In [1]: import numpy as np

In [2]: import numpy.linalg as la

In [3]: np.set_printoptions(precision=3, suppress=True, linewidth=120)

In [4]: rnd = lambda a: np.round(a, 3) + 0

In [5]: A2 = np.array([[1, -5], [4, 5], [-3, -2], [-5, -2], [-5, -2]])

In [6]: cent = np.array([[2, 2, 4, 5, -1, -5], [-3, -4, -2, -4, -5, -5]])

In [7]: rng = np.random.default_rng(24718)

In [8]: m1 = A2 @ cent + 0.1 * rng.normal(size=(5, 6))

In [9]: rnd(m1)
Out[9]: 
array([[ 16.835,  21.933,  13.93 ,  24.955,  23.957,  20.182],
       [ -7.104, -12.   ,   5.958,   0.036, -29.147, -45.082],
       [  0.138,   2.07 ,  -7.931,  -6.823,  13.031,  24.918],
       [ -4.036,  -2.051, -16.016, -16.87 ,  15.205,  34.832],
       [ -3.808,  -2.078, -15.988, -16.983,  14.821,  34.877]])

In [10]: Uu, sigma, Vh = la.svd(m1)

In [11]: rnd(sigma)
Out[11]: array([89.104, 51.421,  0.311,  0.136,  0.035])

In [12]: A2 = Uu[:, :2] @ np.diag(sigma[:2]) @ Vh[:2]

In [13]: rnd(np.abs(m1 - A2).max())
Out[13]: np.float64(0.159)

In [14]: la.matrix_rank(A2)
Out[14]: np.int64(2)

In [15]: rnd(la.norm(m1 - A2) / la.norm(m1))
Out[15]: np.float64(0.003)

In [16]: A2 = m1 / np.sqrt((m1 ** 2).mean(axis=1, keepdims=True))

In [17]: la.matrix_rank(m1 - m1.mean(axis=1, keepdims=True))
Out[17]: np.int64(5)

In [18]: rnd(la.norm(A2, axis=1))
Out[18]: array([2.449, 2.449, 2.449, 2.449, 2.449])

In [19]: la.matrix_rank(A2) == la.matrix_rank(m1)
Out[19]: np.True_

In [20]: f, r1 = m1[1], m1[4]

In [21]: rnd(f @ r1)
Out[21]: np.float64(-2048.161)

In [22]: rnd(f @ f)
Out[22]: np.float64(3111.88)

In [23]: pr = (f @ r1) / (f @ f) * f

In [24]: rnd(la.norm(f + r1) ** 2 + la.norm(f - r1) ** 2)
Out[24]: np.float64(10221.522)

In [25]: rnd((r1 - pr) @ f)
Out[25]: np.float64(0.0)

In [26]: rnd(r1 - pr)
Out[26]: array([ -8.483,  -9.976, -12.066, -16.96 ,  -4.363,   5.205])

In [27]: A2 = m1 / la.norm(m1, axis=1, keepdims=True)

In [28]: C2 = A2 @ A2.T

In [29]: np.argwhere(np.triu(np.abs(C2) > 0.95, 1))
Out[29]: 
array([[2, 3],
       [2, 4],
       [3, 4]])

In [30]: rnd(np.degrees(np.arccos(np.clip(C2[1, 0], -1, 1))))
Out[30]: np.float64(132.479)

In [31]: rnd(C2[1])
Out[31]: array([-0.675,  1.   , -0.94 , -0.823, -0.821])
